% python3 -q
>>> import numpy as np
>>> from numpy import linalg as LA
>>> np.set_printoptions(suppress=True, linewidth=120)
>>> m1 = np.loadtxt("m.csv", delimiter=",")
>>> m1.round(3)
array([[0.5  , 0.   , 0.25 , 0.25 ],
       [0.333, 0.333, 0.167, 0.167],
       [0.2  , 0.2  , 0.4  , 0.2  ],
       [0.   , 0.333, 0.333, 0.333]])
>>> A2 = m1 / np.sqrt((m1 ** 2).mean(axis=1, keepdims=True))
>>> LA.matrix_rank(m1 - m1.mean(axis=1, keepdims=True))
np.int64(3)
>>> A2[0].round(3)
array([1.633, 0.   , 0.816, 0.816])
>>> LA.matrix_rank(A2) == LA.matrix_rank(m1)
np.True_
>>> np.round(LA.norm(A2, axis=1), 3)
array([2., 2., 2., 2.])
>>> A2 = np.array([[-0.3, 1.7],
...     [0.6, 1.9],
...     [0.4, -0.7],
...     [0.5, 1.1],
...     [0.1, 1.2],
...     [2.1, -1.3]])
>>> C = np.array([[0.3, 1.2, -0.1, 0.0], [-0.7, -0.1, 0.5, -0.6]])
>>> data = A2 @ C
>>> data.round(3) + 0
array([[-1.28, -0.53,  0.88, -1.02],
       [-1.15,  0.53,  0.89, -1.14],
       [ 0.61,  0.55, -0.39,  0.42],
       [-0.62,  0.49,  0.5 , -0.66],
       [-0.81,  0.  ,  0.59, -0.72],
       [ 1.54,  2.65, -0.86,  0.78]])
>>> w1 = np.array([[1, 3, 2], [0, 2, 2], [3, 3, 0], [0, 3, 1]])
>>> b = np.array([3, -1, 2])
>>> hid = np.maximum(m1 @ w1 + b, 0)
>>> LA.matrix_rank(hid)
np.int64(3)
>>> hid.round(3)
array([[4.25 , 2.   , 3.25 ],
       [3.833, 1.667, 3.5  ],
       [4.4  , 1.8  , 3.   ],
       [4.   , 1.667, 3.   ]])
>>> C = np.array([[4, 6], [6, 7], [-1, 7]])
>>> np.round(hid @ C, 3)
array([[25.75 , 62.25 ],
       [21.833, 59.167],
       [25.4  , 60.   ],
       [23.   , 56.667]])
>>> (hid @ C).round(6).argmax(axis=1)
array([1, 1, 1, 1])
>>> w1 @ C
array([[20, 41],
       [10, 28],
       [30, 39],
       [17, 28]])
